% ipython --no-banner

In [1]: import numpy as np

In [2]: import numpy.linalg as la

In [3]: np.set_printoptions(precision=1, suppress=True, linewidth=140, floatmode="fixed")

In [4]: A = np.load("mat.npy")

In [5]: A
Out[5]: 
array([[-1, -1,  1,  1,  0,  2,  1,  0],
       [-2, -2,  2,  2,  0,  4,  2,  0],
       [-2, -2,  2,  2,  0,  4,  2,  0],
       [-2, -2,  2,  2,  0,  4,  2,  0],
       [ 2,  2, -2, -2,  0, -4, -2,  0],
       [ 0,  0,  0,  0,  0,  0,  0,  0],
       [-2, -2,  2,  2,  0,  4,  2,  0]])

In [6]: other = A[0, 0] * A[1:] - np.outer(A[1:, 0], A[0])

In [7]: other
Out[7]: 
array([[0, 0, 0, 0, 0, 0, 0, 0],
       [0, 0, 0, 0, 0, 0, 0, 0],
       [0, 0, 0, 0, 0, 0, 0, 0],
       [0, 0, 0, 0, 0, 0, 0, 0],
       [0, 0, 0, 0, 0, 0, 0, 0],
       [0, 0, 0, 0, 0, 0, 0, 0]])

In [8]: print(np.flatnonzero(~other.round(6).any(axis=1)))
[0 1 2 3 4 5]

In [9]: mat = np.loadtxt("arr.csv", delimiter=",")

In [10]: mat
Out[10]: 
array([[-10.1,  -6.6,  14.1,   7.4],
       [ -8.7,   5.4,   6.7, -15.9],
       [  2.3,  -7.3,  18.3,   2.1],
       [ -6.1,   4.9,   7.2,  16.9],
       [  1.7, -13.6,  14.2,  -3.2],
       [ -7.1,  -0.5,   1.8,  18.6],
       [  0.2, -16.5,  -0.6, -11.3],
       [  5.6,  -7.5,  16.9,   5.3],
       [ 12.4,  14.4,  -4.0,   4.7],
       [ -0.1,  16.8,   2.3,  10.6],
       [ 11.5,  15.9,   0.2,  -3.9],
       [-16.9,   1.3,  -8.9,   5.9],
       [ -7.0, -14.9,  -7.6,  -8.4],
       [ 11.4, -10.0,  13.1,  -0.5],
       [-17.3,  -7.9,   0.0,  -6.1],
       [ 15.8,  -3.2,  11.4,  -2.9],
       [ 13.3,  -4.1,  14.4,   0.5],
       [  0.7,  -3.7,  19.5,  -2.1],
       [-13.9,   2.3,  13.6,   3.9],
       [-15.3,  -3.7,   4.8,  11.4],
       [-10.6,  11.7,   9.0,   8.3],
       [-11.5,   4.5,  -1.2, -15.7],
       [-12.2,  14.2,  -3.8,  -6.0],
       [ -5.6, -14.8,  -5.2, -11.1],
       [ -3.8,  10.7,   5.9,  15.4],
       [  6.6,   2.5,   2.2, -18.6],
       [ -5.4,   8.4, -16.1,  -6.5],
       [-12.8,  13.6,  -3.1,  -6.6],
       [  7.0,   5.9,   4.1,  17.3],
       [-11.5, -12.1,   9.0,  -6.3],
       [-15.2,   8.5,  -3.1,  -9.4],
       [ -1.2,  19.4,  -3.7,   2.8],
       [  5.1,  16.6,  -3.7,  -9.2],
       [  7.3,   9.0,   0.5,  16.3],
       [  9.6,  11.7, -11.7,  -5.6],
       [  8.5,  13.1,  -1.6, -12.4],
       [  1.5,   3.5,  17.7,   8.5],
       [-19.2,  -0.8,   4.4,   3.3],
       [-19.4,   1.5,   4.4,  -0.8],
       [ -2.0,  -4.5,  -0.4, -19.4],
       [ 11.8,  -5.5,  10.6,  10.8],
       [  6.9,  12.9,   9.6,   9.8],
       [ 16.3,   2.7,  10.1,  -5.0],
       [  6.9,   6.1,   0.0, -17.8],
       [-19.3,   4.4,   2.7,  -1.1],
       [  0.2,  -9.5, -17.2,  -3.7],
       [  9.1,  10.7, -14.2,   1.2],
       [ -6.4, -18.0,   4.7,  -3.6],
       [-10.8,  -2.0,  -4.1,  16.2],
       [ -9.6, -12.7, -10.2,  -6.6]])

In [11]: Xs = (mat - mat.mean(axis=0)) / mat.std(axis=0)

In [12]: np.argwhere(np.abs(Xs) > 2)
Out[12]: 
array([[26,  2],
       [45,  2]])

In [13]: beta = la.lstsq(np.delete(Xs, 1, axis=1), Xs[:, 1])[0]

In [14]: beta
Out[14]: array([ 0.2, -0.3,  0.2])

In [15]: print(np.abs(beta).argmax())
1
